In [1]: import numpy as np

In [2]: import numpy.linalg as la

In [3]: np.set_printoptions(precision=2, suppress=True, linewidth=160, floatmode="fixed")

In [4]: def tidy(a):
   ...:     return np.round(a, 2) + 0
   ...: 

In [5]: E = np.loadtxt("layer17.csv", delimiter=",")

In [6]: E
Out[6]: 
array([[ 0.00,  3.00, -2.00, -2.00],
       [-3.00,  0.00, -2.00, -3.00],
       [ 2.00,  2.00,  0.00,  0.00],
       [ 2.00,  3.00,  0.00,  0.00]])

In [7]: left, sigma, Vt = la.svd(E)

In [8]: np.argmax(sigma[:-1] / (sigma[1:] + 1e-6)) + 1
Out[8]: np.int64(2)

In [9]: tidy(sigma)
Out[9]: array([5.46, 5.46, 0.37, 0.37])

In [10]: Y = left[:, :2] @ np.diag(sigma[:2]) @ Vt[:2]

In [11]: la.matrix_rank(E, rtol=0.05)
Out[11]: np.int64(4)

In [12]: tidy(np.abs(E - Y).max())
Out[12]: np.float64(0.2)

In [13]: tidy(la.norm(E - Y, 2)), tidy(sigma[2])
Out[13]: (np.float64(0.37), np.float64(0.37))

In [14]: tidy(Y)
Out[14]: 
array([[ 0.00,  3.01, -1.81, -2.14],
       [-3.01,  0.00, -2.14, -2.88],
       [ 1.81,  2.14,  0.00,  0.20],
       [ 2.14,  2.88, -0.20,  0.00]])

In [15]: r0, v = E[3], E[0]

In [16]: r0 @ r0
Out[16]: np.float64(13.0)

In [17]: r0 @ v
Out[17]: np.float64(9.0)

In [18]: p = (r0 @ v) / (r0 @ r0) * r0

In [19]: tidy((v - p) @ r0)
Out[19]: np.float64(0.0)

In [20]: tidy(v - p)
Out[20]: array([-1.38,  0.92, -2.00, -2.00])

In [21]: tidy(la.norm(r0 + v) ** 2 + la.norm(r0 - v) ** 2)
Out[21]: np.float64(60.0)

In [22]: la.matrix_rank(np.outer(r0, v))
Out[22]: np.int64(1)

In [23]: x0 = np.array([9, 0, 7, 0])

In [24]: tidy(la.svd(E, compute_uv=False))
Out[24]: array([5.46, 5.46, 0.37, 0.37])

In [25]: q = la.solve(np.eye(4) - E, np.eye(4) + E)

In [26]: tidy(q @ q.T)
Out[26]: 
array([[1.00, 0.00, 0.00, 0.00],
       [0.00, 1.00, 0.00, 0.00],
       [0.00, 0.00, 1.00, 0.00],
       [0.00, 0.00, 0.00, 1.00]])

In [27]: rng = np.random.default_rng(95)

In [28]: Y = E + rng.integers(-2, 3, (4, 2)) @ rng.integers(-2, 3, (2, 4))

In [29]: Y
Out[29]: 
array([[ 0.00,  3.00, -2.00, -2.00],
       [-7.00, -4.00,  2.00, -1.00],
       [ 4.00,  4.00, -1.00, -1.00],
       [ 4.00,  5.00, -1.00, -1.00]])

In [30]: Y - E
Out[30]: 
array([[ 0.00,  0.00,  0.00,  0.00],
       [-4.00, -4.00,  4.00,  2.00],
       [ 2.00,  2.00, -1.00, -1.00],
       [ 2.00,  2.00, -1.00, -1.00]])

In [31]: arr = np.load("w.npy")

In [32]: arr
Out[32]: 
array([[  0.87, -13.52,  -1.72],
       [ -1.05,  15.27,   1.74],
       [ -0.39,   8.35,   1.12],
       [ -0.35,   3.38,   0.44],
       [ -0.59,  10.20,   1.15],
       [ -0.19,   1.79,   0.25],
       [ -0.19,   3.26,   0.58],
       [ -0.67,   8.53,   1.09],
       [  0.21,  -5.06,  -0.55],
       [ -0.54,  10.18,   1.13],
       [ -0.30,   5.21,   0.59],
       [  0.40,  -8.48,  -0.85],
       [ -0.04,   3.37,   0.19],
       [ -0.86,  15.26,   1.78],
       [  0.54, -12.08,  -1.30],
       [ -0.01,   1.61,   0.21],
       [ -0.60,  10.24,   1.33]])

In [33]: C = arr[[14, 6]].astype(float)

In [34]: for _ in range(5):
    ...:     idx = la.norm(arr[:, None] - C, axis=-1).argmin(axis=1)
    ...:     C = np.array([arr[idx == j].mean(axis=0) for j in range(2)])
    ...: 

In [35]: idx
Out[35]: array([0, 1, 1, 1, 1, 1, 1, 1, 0, 1, 1, 0, 1, 1, 0, 1, 1])

In [36]: np.abs(C[1] - C[0]).argmax()
Out[36]: np.int64(1)
